% python3 -q
>>> import numpy as np
>>> from numpy import linalg as LA
>>> np.set_printoptions(precision=1, suppress=True, linewidth=100, sign=" ")
>>> def tidy(a):
...     return np.round(a, 1) + 0
... 
>>> mat = np.loadtxt("w.csv", delimiter=",")
>>> mat
array([[  6.,   1.,   0.,   5.,   3.,   3.],
       [  1.,   6.,   0.,   5.,   3.,   3.],
       [  0.,   0.,   5.,   0.,   0.,   0.],
       [  5.,   5.,   0.,  30.,  15.,  15.],
       [  3.,   3.,   0.,  15.,  14.,   9.],
       [  3.,   3.,   0.,  15.,   9.,  14.]])
>>> evals, evecs = LA.eigh(mat)
>>> x = np.array([-7, -6, 5, 5, 1, -5])
>>> x @ mat @ x / (x @ x), tidy(evals[0]), tidy(evals[-1])
(np.float64(5.0), np.float64(5.0), np.float64(50.0))
>>> print(tidy(evecs * np.sqrt(evals) @ evecs.T))
[[ 2.3  0.1  0.   0.5  0.3  0.3]
 [ 0.1  2.3  0.   0.5  0.3  0.3]
 [ 0.   0.   2.2  0.   0.   0. ]
 [ 0.5  0.5  0.   4.9  1.6  1.6]
 [ 0.3  0.3  0.   1.6  3.2  1. ]
 [ 0.3  0.3  0.   1.6  1.   3.2]]
>>> np.abs(mat).sum(axis=1).max(), tidy(np.abs(evals).max())
(np.float64(70.0), np.float64(50.0))
>>> print(tidy(evecs * np.abs(evals) @ evecs.T))
[[  6.   1.   0.   5.   3.   3.]
 [  1.   6.   0.   5.   3.   3.]
 [  0.   0.   5.   0.   0.   0.]
 [  5.   5.   0.  30.  15.  15.]
 [  3.   3.   0.  15.  14.   9.]
 [  3.   3.   0.  15.   9.  14.]]
>>> x @ mat @ x
np.float64(805.0)
>>> L = LA.cholesky(mat)
>>> tidy(mat / np.sqrt(np.outer(np.diag(mat), np.diag(mat))))
array([[ 1. ,  0.2,  0. ,  0.4,  0.3,  0.3],
       [ 0.2,  1. ,  0. ,  0.4,  0.3,  0.3],
       [ 0. ,  0. ,  1. ,  0. ,  0. ,  0. ],
       [ 0.4,  0.4,  0. ,  1. ,  0.7,  0.7],
       [ 0.3,  0.3,  0. ,  0.7,  1. ,  0.6],
       [ 0.3,  0.3,  0. ,  0.7,  0.6,  1. ]])
>>> tidy(np.diag(L) ** 2)
array([  6. ,   5.8,   5. ,  22.9,   6.4,   6.1])
>>> tidy(np.prod(np.diag(L)) ** 2), tidy(LA.det(mat))
(np.float64(156250.0), np.float64(156250.0))
>>> x = np.array([-3, -3, -2, -3, -2, 1])
>>> y = mat @ x
>>> y
array([ -39.,  -39.,  -10., -135.,  -82.,  -67.])
>>> print(tidy(LA.solve(mat, y)))
[-3. -3. -2. -3. -2.  1.]
>>> print(tidy(LA.solve(mat.T, mat[5])))
[ 0.  0.  0.  0.  0.  1.]
>>> tidy(LA.solve(mat, mat[:, 5]))
array([ 0.,  0.,  0.,  0.,  0.,  1.])
